>>> import numpy as np
>>> import numpy.linalg as la
>>> np.set_printoptions(precision=3, suppress=True, linewidth=200)
>>> tidy = lambda a: np.round(a, 3) + 0
>>> arr = np.load("arr.npy")
>>> print(arr)
[[ 0.383  0.174 -3.527]
 [-1.713  0.004  2.861]
 [-1.111 -0.052  1.839]
 [ 2.939  0.079 -3.449]
 [ 0.    -0.138  3.651]
 [ 0.367 -0.274 -1.362]
 [-0.077 -0.288 -3.94 ]
 [-0.526 -0.081  4.452]
 [-0.859  0.164 -6.281]
 [-0.58   0.528 -6.993]
 [ 0.796  0.006 -1.828]
 [ 0.639  0.117  3.211]
 [-0.77  -0.005 -6.902]
 [ 0.413 -0.202  4.584]]
>>> M2 = np.c_[arr[:, :2] @ np.array([[0, 0], [2, 3]]), np.array([-4, -3, 1, 3, 4, 3, 5, 5, 5, -3, 0, 0, 2, 1])]
>>> print(tidy(M2))
[[ 0.348  0.522 -4.   ]
 [ 0.008  0.012 -3.   ]
 [-0.104 -0.156  1.   ]
 [ 0.158  0.237  3.   ]
 [-0.276 -0.414  4.   ]
 [-0.548 -0.822  3.   ]
 [-0.576 -0.864  5.   ]
 [-0.162 -0.243  5.   ]
 [ 0.328  0.492  5.   ]
 [ 1.056  1.584 -3.   ]
 [ 0.012  0.018  0.   ]
 [ 0.234  0.351  0.   ]
 [-0.01  -0.015  2.   ]
 [-0.404 -0.606  1.   ]]
>>> print(la.matrix_rank(np.c_[arr, M2]))
4
>>> Ac = arr - arr.mean(axis=0)
>>> vecs = la.svd(Ac)[2][:2]
>>> M2 = Ac - Ac @ vecs.T @ vecs
>>> print(la.norm(M2, axis=1).round(6).argmax())
9
>>> print(tidy(la.norm(M2) / la.norm(Ac)))
0.042
>>> print(tidy(np.diag(vecs.T @ vecs)))
[1.    0.001 0.999]
>>> print(tidy(M2.std(axis=0)))
[0.003 0.18  0.004]
